% python3 -q
>>> import numpy as np
>>> np.set_printoptions(precision=1, suppress=True, linewidth=100)
>>> M = np.load("a.npy")
>>> print(M)
[[ -9.1  -2.3  -2.1  -2.3  -2.4]
 [  5.4  10.9  -7.9  -6.5   1.3]
 [ -7.   12.   -4.5  10.4  -5.4]
 [ -6.9   9.9  -7.   -3.1  -3.2]
 [ -1.9  -4.5   9.2  10.6  -0.2]
 [ -1.5  11.4  -6.8  -3.3  -3.6]
 [ 13.5  -4.8  -2.2  -2.5   3.9]
 [  0.2  -8.4  -4.1  -7.    1.8]
 [ -8.4  -7.7   5.8  -1.6   6.7]
 [  1.6  10.3  -2.5  -3.4   2.6]
 [  4.2  -7.3   8.1   5.3   1.9]
 [  2.2   0.8 -10.3  -4.2   0.4]
 [ -1.6   5.2 -12.4  -7.4  -4.5]
 [ -2.8  10.4 -16.4  -9.4  -7.3]
 [ -2.   -1.6   5.1  -0.1   2.6]
 [ -3.3   2.3   2.8   1.4  -3.5]
 [  5.8  -7.8  15.3   9.8   3.5]
 [ -8.   -7.    9.3   0.    2.5]
 [ -4.2  -3.8  10.8   5.8   1.9]
 [ -3.7   1.5 -11.2  -2.5   0.3]
 [ -1.8  -2.8   1.6  -5.2   2.2]
 [ -6.5  10.8  -6.4  -8.2  -3.3]
 [  1.9  -4.8   7.    2.5   3.6]
 [ -3.1   4.5  -2.9  -6.4  -3.6]
 [  1.7   8.9   2.6  -3.6  -0.6]
 [ -5.3   9.2  -9.7  -1.2  -3.6]
 [  3.2 -15.4  -9.7  -3.3   6.3]
 [ -1.3   7.1  -9.5 -11.2   1.4]
 [ -7.8  -9.1   7.6  11.3  -1.2]
 [  1.6   3.1  -4.  -10.9   2.1]
 [  8.7   1.2  -1.4   2.7  -1.4]]
>>> Y = np.c_[M[:, :3] @ np.array([[-2, -1, 2], [-2, 0, -1], [2, -2, 2]]), np.array([4, 4, 1, 3, 3, 6, 5, 6, 0, 4, 1, 3, 6, 9, 1, 0, 1, 5, 1, 2, 8, 4, 0, 0, 5, 8, 9, 5, 6, 3, 7])]
>>> print(Y)
[[ 18.6  13.3 -20.1   4. ]
 [-48.4  10.4 -15.9   4. ]
 [-19.   16.  -35.    1. ]
 [-20.   20.9 -37.7   3. ]
 [ 31.2 -16.5  19.1   3. ]
 [-33.4  15.1 -28.    6. ]
 [-21.8  -9.1  27.4   5. ]
 [  8.2   8.    0.6   6. ]
 [ 43.8  -3.2   2.5   0. ]
 [-28.8   3.4 -12.1   4. ]
 [ 22.4 -20.4  31.9   1. ]
 [-26.6  18.4 -17.    3. ]
 [-32.   26.4 -33.2   6. ]
 [-48.   35.6 -48.8   9. ]
 [ 17.4  -8.2   7.8   1. ]
 [  7.6  -2.3  -3.3   0. ]
 [ 34.6 -36.4  50.    1. ]
 [ 48.6 -10.6   9.6   5. ]
 [ 37.6 -17.4  17.    1. ]
 [-18.   26.1 -31.3   2. ]
 [ 12.4  -1.4   2.4   8. ]
 [-21.4  19.3 -36.6   4. ]
 [ 19.8 -15.9  22.6   0. ]
 [ -8.6   8.9 -16.5   0. ]
 [-16.   -6.9  -0.3   5. ]
 [-27.2  24.7 -39.2   8. ]
 [  5.   16.2   2.4   9. ]
 [-30.6  20.3 -28.7   5. ]
 [ 49.   -7.4   8.7   6. ]
 [-17.4   6.4  -7.9   3. ]
 [-22.6  -5.9  13.4   7. ]]
>>> print(np.linalg.matrix_rank(Y))
4
>>> print(np.round(np.linalg.norm(Y - M @ np.linalg.lstsq(M, Y)[0], axis=0), 1) + 0)
[ 0.   0.   0.  23.1]
>>> print(np.linalg.norm(np.linalg.qr(M)[0].T @ Y, axis=0) ** 2 / ((Y ** 2).sum(axis=0) + 1e-12))
[1.  1.  1.  0.2]
>>> mat = np.arange(20).reshape(4, 5) + 5
>>> print(mat)
[[ 5  6  7  8  9]
 [10 11 12 13 14]
 [15 16 17 18 19]
 [20 21 22 23 24]]
>>> # null space of dimension 3
>>> print(np.linalg.matrix_rank(mat, rtol=0.1))
1
>>> m1 = np.maximum(np.array([[1, 2, 1],
...     [1, 2, 0],
...     [2, 2, 2],
...     [0, 2, 2],
...     [0, 1, 1],
...     [3, 1, 1],
...     [0, 0, 1],
...     [2, 1, 3],
...     [2, 0, 3],
...     [1, 1, 3],
...     [0, 2, 3],
...     [3, 0, 1]]) @ np.array([[2, 2, 0, 0], [2, 0, 1, 2], [1, 1, 0, 0]]) + np.array([1, 3, 2, 0]), 0)
>>> print(m1)
[[ 8  6  4  4]
 [ 7  5  4  4]
 [11  9  4  4]
 [ 7  5  4  4]
 [ 4  4  3  2]
 [10 10  3  2]
 [ 2  4  2  0]
 [10 10  3  2]
 [ 8 10  2  0]
 [ 8  8  3  2]
 [ 8  6  4  4]
 [ 8 10  2  0]]
>>> # rows 1 and 3 are equal
>>> G = m1.T @ m1
>>> print(np.allclose(G, G.T))
True
>>> print(np.trace(G), (m1 ** 2).sum())
1682 1682
>>> print(np.round(np.linalg.eigvalsh(G)[::-1], 1) + 0)
[1618.2   58.8    4.9    0. ]
>>> print(np.linalg.matrix_rank(G))
3
>>> print(np.round(np.linalg.svd(m1, compute_uv=False) ** 2, 1) + 0)
[1618.2   58.8    4.9    0. ]
